% python3 -q
>>> import numpy as np
>>> import numpy.linalg as la
>>> np.set_printoptions(precision=1, suppress=True, linewidth=100)
>>> X = np.load("block14.npy")
>>> X
array([[ 0,  0, -1],
       [ 0,  4, -3],
       [-1, -3,  6]])
>>> # symmetric
>>> ev, evecs = la.eig(X)
>>> print(np.sort(la.eigvals(la.inv(X))))
[-4.1  0.1  0.5]
>>> print(np.sort(la.eigvals(X.T)))
[-0.2  2.   8.2]
>>> np.round(X @ evecs[:, 0] - ev[0] * evecs[:, 0], 1) + 0
array([0., 0., 0.])
>>> print(round(np.prod(ev), 1))
-4.0
>>> O, r_ = la.qr(X)
>>> np.abs(np.diag(r_))
array([1., 4., 1.])
>>> O.T @ O
array([[1., 0., 0.],
       [0., 1., 0.],
       [0., 0., 1.]])
>>> B = np.array([[1, 1, -1, -3], [0, 3, 2, 3], [1, 3, 2, 1], [2, 0, -3, 1]])
>>> J = np.triu(B)
>>> J
array([[ 1,  1, -1, -3],
       [ 0,  3,  2,  3],
       [ 0,  0,  2,  1],
       [ 0,  0,  0,  1]])
>>> vec = np.array([-2, 1, 0, -1])
>>> y = J @ vec
>>> b, lr = np.zeros(4), 1 / la.norm(J, 2) ** 2
>>> for i in range(8):
...     b -= lr * J.T @ (J @ b - y)
...     if i % 2 == 0: print(i, round(la.norm(J @ b - y), 1))
... 
0 1.5
2 1.0
4 0.8
6 0.7
>>> print(b)
[ 0.1  0.5 -0.2 -0.4]
>>> la.matrix_power(J - np.diag(np.diag(J)), 4)
array([[0, 0, 0, 0],
       [0, 0, 0, 0],
       [0, 0, 0, 0],
       [0, 0, 0, 0]])
>>> [int(la.matrix_rank(la.matrix_power(J, p))) for p in range(1, 5)]
[4, 4, 4, 4]
>>> np.prod(np.diag(J)), np.round(la.det(J), 1)
(np.int64(6), np.float64(6.0))
>>> E = np.load("arr.npy")
>>> E
array([[2, 0, 1],
       [2, 0, 1],
       [2, 1, 3]])
>>> print([round(float(x), 1) for x in la.svd(E, compute_uv=False)[:3]])
[4.7, 1.4, 0.0]
>>> np.round(la.norm(E, 2) / la.norm(E), 1)
np.float64(1.0)
>>> np.argsort(-la.norm(E, axis=0).round(6), kind="stable")[:3]
array([0, 2, 1])
>>> la.matrix_rank(E, rtol=0.1)
np.int64(2)
>>> left, s, Vt = la.svd(E)
>>> evecs = Vt[:(s > 1e-8).sum()]
>>> rng = np.random.default_rng(9675)
>>> vec = E[0] + -3 * E[2] + rng.integers(2) * np.eye(3)[2]
>>> vec
array([-4., -3., -8.])
>>> la.matrix_rank(np.vstack([E, vec]))
np.int64(2)
>>> evecs.T @ evecs
array([[ 1. , -0.2,  0.1],
       [-0.2,  0.2,  0.4],
       [ 0.1,  0.4,  0.8]])
>>> np.diag(evecs.T @ evecs)
array([1. , 0.2, 0.8])
>>> feats = np.array([[-3, 2, 2], [3, 3, -1], [-1, 3, -3], [-3, 3, 1]])
>>> feats[:, 2] = 5 * feats[:, 1]
>>> feats
array([[-3,  2, 10],
       [ 3,  3, 15],
       [-1,  3, 15],
       [-3,  3, 15]])
>>> # rank 2
>>> left, s, Vt = la.svd(feats)
>>> s.round(1) + 0
array([28.4,  5. ,  0. ])
>>> B = left[:, :2] @ np.diag(s[:2]) @ Vt[:2]
>>> la.matrix_rank(B)
np.int64(2)
>>> round(la.norm(feats - B, 2), 1), round(float(s[2]), 1)
(np.float64(0.0), 0.0)
>>> la.matrix_rank(feats, rtol=0.05)
np.int64(2)
>>> left, s, Vt = la.svd(feats)
>>> evecs = Vt[:(s > 1e-8).sum()]
>>> vec = feats[2] + 2 * feats[3] + rng.integers(2) * np.eye(3)[0]
>>> vec
array([-6.,  9., 45.])
>>> print(np.round(np.diag(evecs.T @ evecs), 1) + 0)
[1. 0. 1.]
>>> print(round(la.norm(vec - evecs.T @ evecs @ vec), 1))
0.0
>>> feats.sum(axis=0)
array([-4, 11, 55])
>>> print(np.count_nonzero(feats))
12
>>> print(feats - feats[0])
[[0 0 0]
 [6 1 5]
 [2 1 5]
 [0 1 5]]
>>> np.round(la.svd(feats, compute_uv=False), 1) + 0
array([28.4,  5. ,  0. ])
>>> feats.sum(axis=1)
array([ 9, 21, 17, 15])
>>> np.diff(feats, axis=0)
array([[ 6,  1,  5],
       [-4,  0,  0],
       [-2,  0,  0]])
>>> np.unravel_index(np.abs(feats).argmax(), feats.shape)
(np.int64(1), np.int64(2))
>>> left, s, Vt = la.svd(X, full_matrices=False)
>>> np.abs(left[:, 0]).round(6).argmax()
np.int64(2)
>>> np.round(Vt @ Vt.T, 1) + 0
array([[1., 0., 0.],
       [0., 1., 0.],
       [0., 0., 1.]])
>>> np.allclose(left * s @ Vt, X)
True
>>> F = np.load("data.npy")
>>> print(F)
[[9.1 4.  5.  1. ]
 [7.  6.1 9.  4. ]
 [3.  3.  0.1 7. ]
 [9.  4.  5.  1.1]]
>>> F.shape
(4, 4)
>>> la.matrix_rank(F)
np.int64(4)
>>> np.round(la.svd(F, compute_uv=False), 1) + 0
array([20.9,  6.8,  4. ,  0. ])
>>> print(np.count_nonzero(F))
16
>>> np.abs(F).max()
np.float64(9.1)
>>> F.sum(axis=0)
array([28.1, 17.1, 19.1, 13.1])
>>> np.diff(F, axis=0)
array([[-2.1,  2.1,  4. ,  3. ],
       [-4. , -3.1, -8.9,  3. ],
       [ 6. ,  1. ,  4.9, -5.9]])
>>> F - F[0]
array([[ 0. ,  0. ,  0. ,  0. ],
       [-2.1,  2.1,  4. ,  3. ],
       [-6.1, -1. , -4.9,  6. ],
       [-0.1,  0. ,  0. ,  0.1]])
>>> W0 = np.load("run17.npy")
>>> W0
array([[ 2.1,  1.4, -1.7],
       [-0.8,  2.9,  0.4],
       [-1.5,  2.4,  1. ],
       [ 0.6, -2.9, -0.3],
       [-0.9, -2.7,  0.9],
       [-1.3, -2.4,  1.2],
       [-1.8,  2.1,  1.2],
       [ 1.2, -2.7, -0.7],
       [ 2.1, -1.6, -1.5],
       [-1.2, -2.5,  1.1],
       [-2.3, -0.7,  1.8],
       [ 1.8,  1.9, -1.5],
       [ 1.7, -2.2, -1.1],
       [ 0.6,  2.9, -0.6],
       [-2.2, -1.2,  1.7],
       [ 2.4, -0.5, -1.8],
       [ 2.3, -0.8, -1.7],
       [ 2.3, -1. , -1.7],
       [-2.2, -1.2,  1.7],
       [ 0.4, -3. , -0.1]])
>>> # rank 2
>>> left, s, Vt = la.svd(W0)
>>> evecs = Vt[:(s > 1e-8).sum()]
>>> vec = W0[12] + 2 * W0[9] + rng.integers(2) * np.eye(3)[1]
>>> vec
array([-0.8, -6.2,  1.1])
>>> round(float(la.norm(vec - evecs.T @ evecs @ vec)), 1)
0.1
